$ ipython --no-banner

In [1]: import numpy as np

In [2]: from numpy import linalg as LA

In [3]: np.set_printoptions(suppress=True, linewidth=120)

In [4]: X = np.load("block8.npy")

In [5]: X
Out[5]: 
array([[ 0.915,  0.363, -0.93 ,  0.964, -0.905],
       [ 0.119, -0.254,  0.675, -0.515, -0.831],
       [-0.345, -0.207,  0.896, -0.721, -0.912],
       [-0.731,  0.691, -0.438,  0.786,  0.422],
       [ 0.207, -0.635,  0.598, -0.879,  0.462],
       [ 0.963, -0.903,  0.485, -0.919, -0.766],
       [-0.851, -0.907,  0.999, -1.   , -0.446],
       [-0.446,  0.876, -0.159,  0.975, -0.995],
       [ 0.701, -0.922,  0.965, -0.992, -0.814],
       [ 0.997, -0.968,  0.   , -0.935, -0.808],
       [-0.824,  0.837,  0.05 ,  0.896, -0.856],
       [ 0.974, -0.89 , -0.397, -0.814,  0.345],
       [-0.894, -0.629,  0.994, -0.993, -0.254],
       [-0.149,  0.47 , -0.67 ,  0.762,  0.388],
       [ 0.824,  0.371, -0.948,  0.948, -0.254],
       [ 0.894, -0.804,  0.818, -0.876, -0.98 ],
       [-0.969,  0.894,  0.363,  0.845, -0.508],
       [ 0.972,  0.766, -0.999,  0.999,  0.273],
       [-0.987, -0.08 ,  0.969, -0.973,  0.96 ],
       [-0.178, -0.485,  0.955, -0.9  , -0.953]])

In [6]: r0, g = X[13], X[8]

In [7]: round(float(r0 @ g), 3)
Out[7]: -2.256

In [8]: round(float(r0 @ r0), 3)
Out[8]: 1.423

In [9]: p = (r0 @ g) / (r0 @ r0) * r0

In [10]: round((g - p) @ r0, 3)
Out[10]: np.float64(-0.0)

In [11]: np.round(g - p, 3)
Out[11]: array([ 0.465, -0.177, -0.097,  0.216, -0.199])

In [12]: lab = X[:, 1] > np.median(X[:, 1])

In [13]: r0 = X[lab].mean(axis=0) - X[~lab].mean(axis=0)

In [14]: ((X - X.mean(axis=0)) @ r0 > 0).astype(int)
Out[14]: array([1, 0, 0, 1, 0, 0, 0, 1, 0, 0, 1, 0, 0, 1, 1, 0, 1, 1, 0, 0])

In [15]: lab.astype(int)
Out[15]: array([1, 0, 1, 1, 0, 0, 0, 1, 0, 0, 1, 0, 0, 1, 1, 0, 1, 1, 1, 0])

In [16]: r0.round(3)
Out[16]: array([-0.467,  1.238, -0.796,  1.43 ,  0.266])

In [17]: cent = X[[1, 5]].astype(float)

In [18]: for _ in range(6):
    ...:     lab = LA.norm(X[:, None] - cent, axis=-1).argmin(axis=1)
    ...:     cent = np.array([X[lab == j].mean(axis=0) for j in range(2)])
    ...: 

In [19]: lab
Out[19]: array([0, 1, 1, 0, 1, 1, 1, 0, 1, 1, 0, 1, 1, 0, 0, 1, 0, 0, 1, 1])

In [20]: cent.round(3)
Out[20]: 
array([[-0.051,  0.658, -0.466,  0.897, -0.304],
       [ 0.133, -0.64 ,  0.663, -0.876, -0.416]])

In [21]: np.bincount(lab)
Out[21]: array([ 8, 12])

In [22]: np.abs(cent[1] - cent[0]).argmax()
Out[22]: np.int64(3)

In [23]: D = LA.norm(X[:, None] - X[None], axis=-1)

In [24]: (D + 1e9 * np.eye(20)).round(6).argmin(axis=1)
Out[24]: array([14,  2, 19, 13, 11, 15, 12, 10, 15,  5,  7,  9,  6,  3,  0,  8, 10, 14, 12,  2])

In [25]: np.unravel_index(D.round(6).argmax(), D.shape)
Out[25]: (np.int64(0), np.int64(18))

In [26]: arr = np.array([[0, 1, -2, -1, -3],
    ...:     [-2, 1, 2, -3, -1],
    ...:     [1, -3, -2, 1, 0],
    ...:     [2, -2, -2, 2, -2],
    ...:     [0, 0, 0, 1, 2],
    ...:     [1, -1, 1, 1, 2]])

In [27]: arr[2] = arr[0]

In [28]: arr
Out[28]: 
array([[ 0,  1, -2, -1, -3],
       [-2,  1,  2, -3, -1],
       [ 0,  1, -2, -1, -3],
       [ 2, -2, -2,  2, -2],
       [ 0,  0,  0,  1,  2],
       [ 1, -1,  1,  1,  2]])

In [29]: # row 2 repeats row 0

In [30]: hat = arr @ LA.solve(arr.T @ arr, arr.T)

In [31]: np.round(np.trace(hat), 3)
Out[31]: np.float64(5.0)

In [32]: np.round(LA.eigvalsh(hat), 3) + 0
Out[32]: array([0., 1., 1., 1., 1., 1.])
